>>> import numpy as np
>>> import numpy.linalg as la
>>> np.set_printoptions(precision=2, suppress=True, linewidth=160, sign=" ")
>>> tidy = lambda a: np.round(a, 2) + 0
>>> A2 = np.array([[1, 3], [1, 3]])
>>> C = np.array([[2, 2], [3, 4]])
>>> arr = np.kron(A2, C)
>>> print(arr)
[[  2   2   6   6]
 [  3   4   9  12]
 [  2   2   6   6]
 [  3   4   9  12]]
>>> left, s, Vh = la.svd(arr)
>>> print(np.argmax(s[:-1] / (s[1:] + 1e-6)) + 1)
2
>>> A2 = left[:, :2] @ np.diag(s[:2]) @ Vh[:2]
>>> print(la.matrix_rank(arr, rtol=0.05))
2
>>> left, s, Vh = la.svd(arr)
>>> vecs = Vh[:(s > 1e-8).sum()]
>>> rng = np.random.default_rng(580)
>>> x = arr[2] + 3 * arr[1] + rng.integers(2) * np.eye(4)[1]
>>> x
array([ 11.,  14.,  33.,  42.])
>>> la.matrix_rank(np.vstack([arr, x]))
np.int64(2)
>>> print(np.allclose(vecs.T @ vecs @ x, x))
True
>>> data = np.array([[0, 1, 1, 1], [1, 0, 0, 0], [1, 0, 0, 1], [1, 0, 1, 0]])
>>> data
array([[ 0,  1,  1,  1],
       [ 1,  0,  0,  0],
       [ 1,  0,  0,  1],
       [ 1,  0,  1,  0]])
>>> evals, vecs = la.eigh(data)
>>> x = np.array([-4, -5, -8, -3])
>>> x @ data @ x
np.int64(176)
>>> tidy(vecs * np.maximum(evals, 0) @ vecs.T)
array([[ 0.83,  0.44,  0.66,  0.66],
       [ 0.44,  0.38,  0.23,  0.23],
       [ 0.66,  0.23,  0.64,  0.64],
       [ 0.66,  0.23,  0.64,  0.64]])
>>> print(tidy(vecs * np.abs(evals) @ vecs.T))
[[ 1.66 -0.12  0.33  0.33]
 [-0.12  0.76  0.45  0.45]
 [ 0.33  0.45  1.27  0.27]
 [ 0.33  0.45  0.27  1.27]]
>>> print((np.sign(vecs[:, -1].round(6)) == np.sign(vecs[0, -1].round(6))).astype(int))
[ 1  1  1  1]
